>>> import numpy as np
>>> np.set_printoptions(precision=1, suppress=True, linewidth=200, sign=" ")
>>> F = np.loadtxt("data.csv", delimiter=",")
>>> F
array([[  2.,   0.,   5.],
       [  0.,  12.,   7.],
       [  5.,   7.,  16.]])
>>> # equal to its transpose
>>> q = F.astype(float).copy()
>>> for j in range(3):
...     q[:, j] -= q[:, :j] @ (q[:, :j].T @ q[:, j])
...     q[:, j] /= np.linalg.norm(q[:, j])
... 
>>> np.round(q.T @ F, 1) + 0
array([[  5.4,   6.5,  16.7],
       [  0. ,  12.3,   7.1],
       [  0. ,   0. ,   0.2]])
>>> vals, vecs = np.linalg.eigh(F)
>>> x = np.array([-2, -8, 6])
>>> (np.sign(vecs[:, -1].round(6)) == np.sign(vecs[0, -1].round(6))).astype(int)
array([ 1,  1,  1])
>>> np.abs(F).sum(axis=1).max(), np.round(np.abs(vals).max(), 1)
(np.float64(28.0), np.float64(22.1))
>>> np.round(vecs * np.abs(vals) @ vecs.T, 1) + 0
array([[  2.1,   0. ,   4.9],
       [  0. ,  12. ,   7. ],
       [  4.9,   7. ,  16. ]])
>>> np.round(vecs * np.maximum(vals, 0) @ vecs.T, 1) + 0
array([[  2.1,   0. ,   5. ],
       [  0. ,  12. ,   7. ],
       [  5. ,   7. ,  16. ]])
>>> round(float(np.linalg.eigvalsh(F).min()), 1)
-0.1
>>> B = np.array([[-3, -5, -7], [0, -7, 6]])
>>> W2 = np.kron(B, F)
>>> W2.shape
(6, 9)
>>> rng = np.random.default_rng(7)
>>> z = rng.integers(0, 2, 6)
>>> mat = np.array([[-2, 1, 1, -2, 2, 0],
...     [-1, -1, 0, -1, -1, 0],
...     [2, -2, 0, 0, -1, 2],
...     [1, 2, -1, 0, 1, 2],
...     [2, -2, 2, 0, -2, 1],
...     [2, 0, -1, -1, 1, 1]]) * (z[:, None] == z)
>>> mat
array([[-2,  1,  1, -2,  2,  0],
       [-1, -1,  0, -1, -1,  0],
       [ 2, -2,  0,  0, -1,  2],
       [ 1,  2, -1,  0,  1,  2],
       [ 2, -2,  2,  0, -2,  1],
       [ 2,  0, -1, -1,  1,  1]])
>>> x = np.array([6, 4, 1, 4, 6, 9])
>>> y = mat @ x
>>> y
array([ -3, -20,  16,  37,   3,  22])
>>> np.linalg.solve(mat, 4 * y)
array([ 24.,  16.,   4.,  16.,  24.,  36.])
>>> np.linalg.solve(mat, y + mat[:, 1])
array([ 6.,  5.,  1.,  4.,  6.,  9.])
>>> mat.sum(axis=1)
array([ 0, -4,  1,  5,  1,  2])
>>> np.diff(mat, axis=0)
array([[ 1, -2, -1,  1, -3,  0],
       [ 3, -1,  0,  1,  0,  2],
       [-1,  4, -1,  0,  2,  0],
       [ 1, -4,  3,  0, -3, -1],
       [ 0,  2, -3, -1,  3,  0]])
>>> np.linalg.svd(mat, compute_uv=False)
array([ 5.9,  4.3,  2.9,  1.8,  1.4,  0.7])
>>> A = np.load("run10.npy")
>>> A
array([[ -3.8, -15.8,  -9.9,  -6.3],
       [ -0.7, -12.6,  13.4,  -7.9],
       [  4.4,  11.6,  -8.5,  13.1],
       [  6.6,  15.5,  -2.5,  10.5],
       [ -4.1,  -2.6,  -3.9,  19. ],
       [  7.5,   6.9,  16.3,  -5.4],
       [-10.4,  -4.4,  -2.8,  16.3],
       [ -8.7,   1.3,  -8.9, -15.6],
       [  2.7,  15.1,   5.7, -11.5],
       [ 13.1,  -8.3, -12.3,  -3.2],
       [  0.2,  14.9, -11.9,   6.1],
       [ 13.9,   5.4,  -0.8, -13.3],
       [ -3.5,  -1.3,   5.7,  18.8],
       [ -1.5,  11.5, -14.4,   7.7],
       [  5.4,  11.1,  -8.4, -13.3],
       [ -6.6,  -7.5,   8.9,  14.9],
       [ -6.3, -15.6, -10.7,  -1.4],
       [-11.8, -10.2,  11.7,  -4.4],
       [ 14.8,   9.4,  -1.4,   9.5],
       [  8.3,   5.1, -17.5,  -0.9],
       [-17.3,  -8.8,   4.5,  -1.7]])
>>> x = np.array([-1, -2, -3, -1, 1, -2])
>>> y = mat @ x
>>> beta, lr = np.zeros(6), 1 / np.linalg.norm(mat, 2) ** 2
>>> for i in range(10):
...     beta -= lr * mat.T @ (mat @ beta - y)
...     if i % 2 == 0: print(i, round(np.linalg.norm(mat @ beta - y), 1))
... 
0 6.9
2 5.6
4 4.6
6 3.9
8 3.2
>>> beta
array([-1. , -0.9, -1.9, -0.6,  0.4, -1.5])
